$ ipython --no-banner

In [1]: import numpy as np

In [2]: from numpy import linalg as LA

In [3]: np.set_printoptions(suppress=True, linewidth=120)

In [4]: A = np.load("data.npy")

In [5]: A.round(2)
Out[5]: 
array([[-12.84,  11.65,   6.55,  -1.35,  -5.58,   0.97],
       [ -4.62,   5.81,   1.91,   0.9 ,  -5.65,  -3.74],
       [ -6.73,   6.65,   2.11,   1.98,  -4.47,  -2.37],
       [ -8.28,   7.92,   3.23,   1.13,  -4.75,  -1.52],
       [  0.1 ,   3.67,   1.05,  -0.82,  -7.79,  -6.74],
       [ -6.16,   6.6 ,   2.32,   1.24,  -5.1 ,  -2.78],
       [ -3.12,   5.13,   1.63,   0.36,  -6.33,  -4.69],
       [-10.78,   8.95,   3.54,   2.3 ,  -3.44,   0.1 ],
       [  4.51,  -3.37,  -7.3 ,  10.15,  -0.99,  -8.29],
       [ -3.41,   4.09,  -0.08,   3.4 ,  -4.14,  -4.22]])

In [6]: # looks like rank 3

In [7]: np.abs(np.diag(LA.qr(A)[1])) > 1e-9
Out[7]: array([ True,  True,  True, False, False, False])

In [8]: np.unique(A.round(6), axis=0).shape
Out[8]: (10, 6)

In [9]: try:
   ...:     LA.inv(A)
   ...: except LA.LinAlgError as e:
   ...:     print("failed:", e)
   ...: 
failed: Last 2 dimensions of the array must be square

In [10]: LA.lstsq(A[:-1].T, A[-1])[2]
Out[10]: np.int32(3)

In [11]: round(float(np.trace(LA.pinv(A) @ A)), 2)
Out[11]: 3.0

In [12]: r = LA.matrix_rank(A)

In [13]: r
Out[13]: np.int64(3)

In [14]: null = LA.svd(A)[2][r:].T

In [15]: [int(LA.matrix_rank(np.delete(A, i, axis=0))) for i in range(10)]
Out[15]: [3, 3, 3, 3, 3, 3, 3, 3, 3, 3]

In [16]: [int(LA.matrix_rank(A[:, :j + 1])) for j in range(6)]
Out[16]: [1, 2, 3, 3, 3, 3]

In [17]: null.shape
Out[17]: (6, 3)

In [18]: [int(LA.matrix_rank(A[:i])) for i in range(1, len(A) + 1)]
Out[18]: [1, 2, 3, 3, 3, 3, 3, 3, 3, 3]

In [19]: Uu, sig, vt = LA.svd(A)

In [20]: np.argmax(sig[:-1] / (sig[1:] + 1e-6)) + 1
Out[20]: np.int64(3)

In [21]: Y = Uu[:, :3] @ np.diag(sig[:3]) @ vt[:3]

In [22]: Y.round(2)
Out[22]: 
array([[-12.84,  11.65,   6.55,  -1.35,  -5.58,   0.97],
       [ -4.62,   5.81,   1.91,   0.9 ,  -5.65,  -3.74],
       [ -6.73,   6.65,   2.11,   1.98,  -4.47,  -2.37],
       [ -8.28,   7.92,   3.23,   1.13,  -4.75,  -1.52],
       [  0.1 ,   3.67,   1.05,  -0.82,  -7.79,  -6.74],
       [ -6.16,   6.6 ,   2.32,   1.24,  -5.1 ,  -2.78],
       [ -3.12,   5.13,   1.63,   0.36,  -6.33,  -4.69],
       [-10.78,   8.95,   3.54,   2.3 ,  -3.44,   0.1 ],
       [  4.51,  -3.37,  -7.3 ,  10.15,  -0.99,  -8.29],
       [ -3.41,   4.09,  -0.08,   3.4 ,  -4.14,  -4.22]])

In [23]: round(LA.norm(A - Y) / LA.norm(A), 2)
Out[23]: np.float64(0.0)

In [24]: np.argsort(-LA.norm(A, axis=0).round(6), kind="stable")[:3]
Out[24]: array([0, 1, 4])

In [25]: round(float(LA.norm(A, 2) / LA.norm(A)), 2)
Out[25]: 0.86

In [26]: [round(float(x), 2) for x in LA.svd(A, compute_uv=False)[:3]]
Out[26]: [35.35, 18.5, 9.21]

In [27]: Uu, sig, vt = LA.svd(A)

In [28]: V = vt[:(sig > 1e-8).sum()]

In [29]: rng = np.random.default_rng(4448)

In [30]: x0 = A[5] + 5 * A[2] + rng.integers(2) * np.eye(6)[3]

In [31]: x0.round(2)
Out[31]: array([-39.79,  39.83,  12.85,  12.11, -27.46, -14.61])

In [32]: np.allclose(V.T @ V @ x0, x0)
Out[32]: False

In [33]: mat = np.array([[0, -2, 3, 3, 1],
    ...:     [2, 0, 2, -1, -3],
    ...:     [-3, -2, 0, 0, 1],
    ...:     [-3, 1, 0, 0, 1],
    ...:     [-1, 3, -1, -1, 0]])

In [34]: mat
Out[34]: 
array([[ 0, -2,  3,  3,  1],
       [ 2,  0,  2, -1, -3],
       [-3, -2,  0,  0,  1],
       [-3,  1,  0,  0,  1],
       [-1,  3, -1, -1,  0]])

In [35]: # skew-symmetric

In [36]: r = LA.matrix_rank(mat)

In [37]: r
Out[37]: np.int64(4)

In [38]: null = LA.svd(mat)[2][r:].T

In [39]: [int(LA.matrix_rank(np.delete(mat, i, axis=0))) for i in range(5)]
Out[39]: [4, 3, 4, 4, 4]

In [40]: np.round(null @ null.T, 2)
Out[40]: 
array([[ 0.04,  0.  ,  0.09, -0.13,  0.13],
       [ 0.  ,  0.  ,  0.  ,  0.  ,  0.  ],
       [ 0.09,  0.  ,  0.17, -0.26,  0.26],
       [-0.13,  0.  , -0.26,  0.39, -0.39],
       [ 0.13,  0.  ,  0.26, -0.39,  0.39]])

In [41]: [int(LA.matrix_rank(mat[:i])) for i in range(1, len(mat) + 1)]
Out[41]: [1, 2, 3, 4, 4]

In [42]: np.round(null[:, 0] / null[np.abs(null[:, 0]).round(6).argmax(), 0], 2)
Out[42]: array([-0.33,  0.  , -0.67,  1.  , -1.  ])
